$ python -q
>>> import numpy as np
>>> from numpy import linalg as LA
>>> np.set_printoptions(suppress=True, linewidth=200)
>>> def rnd(a):
...     return np.round(a, 1) + 0
... 
>>> A = np.load("m.npy")
>>> print(A)
[[4 2 7]
 [7 4 2]
 [2 7 4]]
>>> Q = A.astype(float).copy()
>>> for j in range(3):
...     Q[:, j] -= Q[:, :j] @ (Q[:, :j].T @ Q[:, j])
...     Q[:, j] /= LA.norm(Q[:, j])
... 
>>> print(rnd(Q.T @ Q))
[[1. 0. 0.]
 [0. 1. 0.]
 [0. 0. 1.]]
>>> K = np.load("run2.npy")
>>> print(K)
[[ 1 -3 -2 -1 -1 -3]
 [-3  1 -3 -2 -1 -1]
 [-1 -3  1 -3 -2 -1]
 [-1 -1 -3  1 -3 -2]
 [-2 -1 -1 -3  1 -3]
 [-3 -2 -1 -1 -3  1]]
>>> rng = np.random.default_rng(6059)
>>> lab = rng.permutation(6)
>>> print(lab)
[2 5 0 1 3 4]
>>> M2 = K[lab][:, lab]
>>> print(np.diag(M2))
[1 1 1 1 1 1]
>>> print(rnd(np.sort(np.abs(LA.eigvals(M2)))))
[1.  1.  4.6 4.6 5.  9. ]
>>> print(np.allclose(M2, K))
False
>>> print(M2)
[[ 1 -1 -1 -3 -3 -2]
 [-1  1 -3 -2 -1 -3]
 [-2 -3  1 -3 -1 -1]
 [-3 -1 -3  1 -2 -1]
 [-3 -2 -1 -1  1 -3]
 [-1 -3 -2 -1 -3  1]]
>>> x0 = np.array([5, 1, 2, -5, 2, 1])
>>> a = np.maximum(K @ x0, 0)
>>> print(np.flatnonzero(a > 1e-9))
[2 4]
>>> print(rnd(np.tanh(K @ x0)))
[-1.  -1.   1.  -1.   0.8 -1. ]
>>> print(np.maximum(K @ x0, 0) - np.maximum(-K @ x0, 0))
[ -2 -13   4 -25   1 -19]
>>> print(K * (a > 1e-9)[:, None])
[[ 0  0  0  0  0  0]
 [ 0  0  0  0  0  0]
 [-1 -3  1 -3 -2 -1]
 [ 0  0  0  0  0  0]
 [-2 -1 -1 -3  1 -3]
 [ 0  0  0  0  0  0]]
>>> print(K.T @ a)
[ -6 -13   3 -15  -7  -7]
>>> print(np.maximum(K @ (3 * x0), 0))
[ 0  0 12  0  3  0]
>>> data = np.loadtxt("case5.csv", delimiter=",")
>>> print(data)
[[ 1.  1. -1. -1. -1. -1.  1.  1.]
 [ 1. -1.  1. -1.  1. -1.  1. -1.]
 [ 1. -1.  1. -1. -1.  1. -1.  1.]
 [ 1.  1.  1.  1. -1. -1. -1. -1.]
 [ 1. -1. -1.  1.  1. -1. -1.  1.]
 [ 1.  1. -1. -1.  1.  1. -1. -1.]]
>>> x0 = np.array([1, 0, 1, 3, 3, 0, 1, 2])
>>> a = np.maximum(data @ x0, 0)
>>> print(np.maximum(data @ (3 * x0), 0))
[ 0.  3.  0.  0. 21.  0.]
>>> print(rnd(np.tanh(data @ x0)))
[-1.   0.8 -1.  -0.8  1.  -1. ]
>>> print(np.flatnonzero(a > 1e-9))
[1 4]
>>> t3 = np.stack([data, 2 * data, data[::-1]])
>>> print(t3.shape)
(3, 6, 8)
>>> print(LA.matrix_rank(t3.reshape(3, -1)))
2
>>> print(data.shape)
(6, 8)
>>> print(data.sum(axis=1))
[0. 0. 0. 0. 0. 0.]
>>> print(rnd(data.mean(axis=0)))
[ 1.   0.   0.  -0.3  0.  -0.3 -0.3  0. ]
>>> print(rnd(LA.norm(data)))
6.9
>>> print(np.unravel_index(np.abs(data).argmax(), data.shape))
(np.int64(0), np.int64(0))
>>> print(np.abs(data).max())
1.0
>>> print(np.diff(data, axis=0))
[[ 0. -2.  2.  0.  2.  0.  0. -2.]
 [ 0.  0.  0.  0. -2.  2. -2.  2.]
 [ 0.  2.  0.  2.  0. -2.  0. -2.]
 [ 0. -2. -2.  0.  2.  0.  0.  2.]
 [ 0.  2.  0. -2.  0.  2.  0. -2.]]
>>> W0 = np.array([[-1.4, -0.5, 0.6, 0.3, -0.9, 10.0],
...     [-0.1, -0.3, 0.5, -0.5, -0.6, -20.0],
...     [0.1, 0.1, 0.3, 1.9, 0.2, 16.0],
...     [0.4, -0.5, -0.8, 0.6, 0.4, 0.0],
...     [0.1, 0.3, 1.1, 0.7, 2.2, -8.0]])
>>> M2 = W0 + rng.integers(-2, 3, (5, 1)) @ rng.integers(-2, 3, (1, 6))
>>> print(rnd(M2))
[[ -1.4   0.5   0.6   1.3   0.1  11. ]
 [ -0.1  -0.3   0.5  -0.5  -0.6 -20. ]
 [  0.1   1.1   0.3   2.9   1.2  17. ]
 [  0.4  -0.5  -0.8   0.6   0.4   0. ]
 [  0.1  -0.7   1.1  -0.3   1.2  -9. ]]
>>> print(rnd(LA.svd(M2 - W0, compute_uv=False)))
[3.5 0.  0.  0.  0. ]
>>> print(M2 - W0)
[[ 0.  1.  0.  1.  1.  1.]
 [ 0.  0.  0.  0.  0.  0.]
 [ 0.  1.  0.  1.  1.  1.]
 [ 0.  0.  0.  0.  0.  0.]
 [ 0. -1.  0. -1. -1. -1.]]
